% ipython --no-banner

In [1]: import numpy as np

In [2]: import numpy.linalg as la

In [3]: np.set_printoptions(precision=2, suppress=True, linewidth=160, sign=" ")

In [4]: tidy = lambda a: np.round(a, 2) + 0

In [5]: J = np.array([[0.5, 0.0, 0.0, 0.5],
   ...:     [0.33, 0.67, 0.0, 0.0],
   ...:     [0.0, 0.0, 1.0, 0.0],
   ...:     [0.0, 0.0, 0.0, 1.0]])

In [6]: print(J)
[[ 0.5   0.    0.    0.5 ]
 [ 0.33  0.67  0.    0.  ]
 [ 0.    0.    1.    0.  ]
 [ 0.    0.    0.    1.  ]]

In [7]: vec = np.array([3, 2, 2, 0])

In [8]: rhs = J @ vec

In [9]: print(rhs)
[ 1.5   2.33  2.    0.  ]

In [10]: print(tidy(la.solve(J, 3 * rhs)))
[ 9.  6.  6.  0.]

In [11]: O = J.astype(float).copy()

In [12]: for j in range(4):
    ...:     O[:, j] -= O[:, :j] @ (O[:, :j].T @ O[:, j])
    ...:     O[:, j] /= la.norm(O[:, j])
    ...: 

In [13]: print(tidy(O))
[[ 0.83 -0.55  0.    0.  ]
 [ 0.55  0.83  0.    0.  ]
 [ 0.    0.    1.    0.  ]
 [ 0.    0.    0.    1.  ]]

In [14]: print(tidy(O.T @ J))
[[ 0.6   0.37  0.    0.42]
 [ 0.    0.56  0.   -0.28]
 [ 0.    0.    1.    0.  ]
 [ 0.    0.    0.    1.  ]]

In [15]: A2 = np.array([[1, 3], [-3, -1], [3, -3], [-3, -2]])

In [16]: print(tidy(np.einsum("ij,ij->i", J, J)))
[ 0.5   0.56  1.    1.  ]

In [17]: print(la.matrix_rank(J @ A2))
2

In [18]: A2 @ J
Traceback (most recent call last):
  Cell In[18], line 1
    A2 @ J
ValueError: matmul: Input operand 1 has a mismatch in its core dimension 0, with gufunc signature (n?,k),(k,m?)->(n?,m?) (size 4 is different from 2)


In [19]: O, Rm = la.qr(J)

In [20]: print(tidy(abs(Rm[0, 0])), tidy(la.norm(J[:, 0])))
0.6 0.6

In [21]: print(np.allclose(Rm.T @ Rm, J.T @ J))
True

In [22]: print(tidy(la.matrix_power(J, 2)))
[[ 0.25  0.    0.    0.75]
 [ 0.39  0.45  0.    0.16]
 [ 0.    0.    1.    0.  ]
 [ 0.    0.    0.    1.  ]]

In [23]: p = np.eye(4)[0]

In [24]: for _ in range(5):
    ...:     p = p @ J
    ...:     print(p.round(2))
    ...: 
[ 0.5  0.   0.   0.5]
[ 0.25  0.    0.    0.75]
[ 0.12  0.    0.    0.88]
[ 0.06  0.    0.    0.94]
[ 0.03  0.    0.    0.97]

In [25]: mat = np.loadtxt("m.csv", delimiter=",")

In [26]: print(tidy(mat))
[[ 0.29 -0.11 -0.63 -0.71]
 [-0.11  0.98 -0.1  -0.11]
 [-0.63 -0.1   0.43 -0.63]
 [-0.71 -0.11 -0.63  0.29]]

In [27]: # symmetric

In [28]: blk = np.stack([mat, 2 * mat, mat[::-1]])

In [29]: print(tidy(la.norm(blk, axis=(1, 2))))
[ 2.  4.  2.]

In [30]: vec = np.array([3, 0, 3, 0])

In [31]: print(tidy(la.norm(vec)), tidy(la.norm(mat @ vec)))
4.24 4.24

In [32]: print(tidy(mat.T @ (mat @ vec)))
[ 3.  0.  3.  0.]

In [33]: print([p for p in range(1, 25) if np.allclose(la.matrix_power(mat, p), np.eye(4))])
[2, 4, 6, 8, 10, 12, 14, 16, 18, 20, 22, 24]

In [34]: print(tidy(np.sort(np.abs(np.degrees(np.angle(la.eigvals(mat)))))))
[   0.    0.    0.  180.]
